$ ipython --no-banner

In [1]: import numpy as np

In [2]: from numpy import linalg as LA

In [3]: np.set_printoptions(precision=1, suppress=True, linewidth=100, legacy="1.25")

In [4]: data = np.loadtxt("x.csv", delimiter=",")

In [5]: data
Out[5]: 
array([[ 2.,  3.,  1., -3., -2., -2., -1.],
       [ 2.,  3.,  1., -3., -2., -2., -1.],
       [-2.,  0., -3.,  0.,  0.,  1., -1.],
       [-2.,  1., -3., -3., -3.,  3.,  2.],
       [ 1.,  1., -1., -2., -1.,  0., -1.],
       [ 0., -3., -2.,  0.,  0.,  0.,  2.],
       [-1.,  0.,  2., -2., -3.,  1., -3.]])

In [6]: # null space of dimension 1

In [7]: rng = np.random.default_rng(15366)

In [8]: labels = rng.permutation(7)

In [9]: labels
Out[9]: array([3, 6, 4, 1, 0, 2, 5])

In [10]: A2 = data[labels][:, labels]

In [11]: np.diag(A2)
Out[11]: array([-3., -3., -1.,  3.,  2., -3.,  0.])

In [12]: np.allclose(A2, data)
Out[12]: False

In [13]: np.round(np.sort(np.abs(LA.eigvals(A2))), 1) + 0
Out[13]: array([0. , 0.4, 2.4, 3.4, 3.4, 5.3, 6.3])

In [14]: A2
Out[14]: 
array([[-3.,  2., -3.,  1., -2., -3.,  3.],
       [-2., -3., -3.,  0., -1.,  2.,  1.],
       [-2., -1., -1.,  1.,  1., -1.,  0.],
       [-3., -1., -2.,  3.,  2.,  1., -2.],
       [-3., -1., -2.,  3.,  2.,  1., -2.],
       [ 0., -1.,  0.,  0., -2., -3.,  1.],
       [ 0.,  2.,  0., -3.,  0., -2.,  0.]])

In [15]: left, sig, Vh = LA.svd(A2)

In [16]: vecs = Vh[:(sig > 1e-8).sum()]

In [17]: vec = A2[3] + 2 * A2[4] + rng.integers(2) * np.eye(7)[0]

In [18]: vec
Out[18]: array([-9., -3., -6.,  9.,  6.,  3., -6.])

In [19]: round(float(LA.norm(vec - vecs.T @ vecs @ vec)), 1)
Out[19]: 0.0

In [20]: LA.matrix_rank(np.vstack([A2, vec]))
Out[20]: 6

In [21]: left, sig, Vh = LA.svd(data)

In [22]: vecs = Vh[:(sig > 1e-8).sum()]

In [23]: vec = data[6] + 5 * data[2] + rng.integers(2) * np.eye(7)[4]

In [24]: vec
Out[24]: array([-11.,   0., -13.,  -2.,  -3.,   6.,  -8.])

In [25]: LA.matrix_rank(np.vstack([data, vec]))
Out[25]: 6

In [26]: np.round(vecs.T @ vecs, 1) + 0
Out[26]: 
array([[ 0.9,  0. ,  0.1, -0.2,  0.2,  0. ,  0. ],
       [ 0. ,  1. ,  0. , -0.1,  0.1,  0. ,  0. ],
       [ 0.1,  0. ,  1. ,  0.1, -0.1,  0. ,  0. ],
       [-0.2, -0.1,  0.1,  0.6,  0.4,  0. ,  0. ],
       [ 0.2,  0.1, -0.1,  0.4,  0.6,  0. ,  0. ],
       [ 0. ,  0. ,  0. ,  0. ,  0. ,  1. ,  0. ],
       [ 0. ,  0. ,  0. ,  0. ,  0. ,  0. ,  1. ]])

In [27]: LA.norm(data, axis=1).argmax()
Out[27]: 3

In [28]: data[3] @ data[0]
Out[28]: 3.0

In [29]: LA.norm(data, axis=0)
Out[29]: array([4.2, 5.4, 5.4, 5.9, 5.2, 4.4, 4.6])

In [30]: LA.norm(data, axis=1)
Out[30]: array([5.7, 5.7, 3.9, 6.7, 3. , 4.1, 5.3])

In [31]: np.round(LA.norm(data[3], 1), 1), round(float(LA.norm(data[3], np.inf)), 1)
Out[31]: (17.0, 3.0)

In [32]: np.round(LA.norm(data, 2), 1)
Out[32]: 9.3

In [33]: A2 = np.array([[-4], [-2], [3], [2], [-5]])

In [34]: Z = np.array([[1, 3, 0]])

In [35]: K = A2 @ Z + 0.1 * rng.normal(size=(5, 3))

In [36]: K.round(1) + 0
Out[36]: 
array([[ -3.8, -12. ,   0. ],
       [ -2. ,  -5.9,   0.2],
       [  3. ,   8.9,   0. ],
       [  2.2,   6. ,  -0.1],
       [ -5. , -15.1,   0.2]])

In [37]: T = np.stack([K, 4 * K, K[::-1]])

In [38]: T.sum(axis=0)
Out[38]: 
array([[-24.2, -75.3,   0.3],
       [ -7.8, -23.7,   0.9],
       [ 18. ,  53.4,   0.1],
       [  9. ,  24. ,  -0.1],
       [-28.6, -87.8,   0.8]])

In [39]: A2 = np.array([[1, -3], [1, -3]])

In [40]: Z = np.kron(A2, K)

In [41]: LA.matrix_rank(Z)
Out[41]: 3

In [42]: Z.shape
Out[42]: (10, 6)

In [43]: round(np.log10(LA.cond(K)))
Out[43]: 2

In [44]: np.abs(LA.svd(K)[2][-1])
Out[44]: array([0.2, 0.1, 1. ])

In [45]: np.argsort(-LA.norm(K, axis=0).round(6), kind="stable")[:3]
Out[45]: array([1, 0, 2])

In [46]: [round(float(x), 1) for x in LA.svd(K, compute_uv=False)[:3]]
Out[46]: [24.1, 0.3, 0.2]

In [47]: round(float(LA.norm(K, 2) / LA.norm(K)), 1)
Out[47]: 1.0
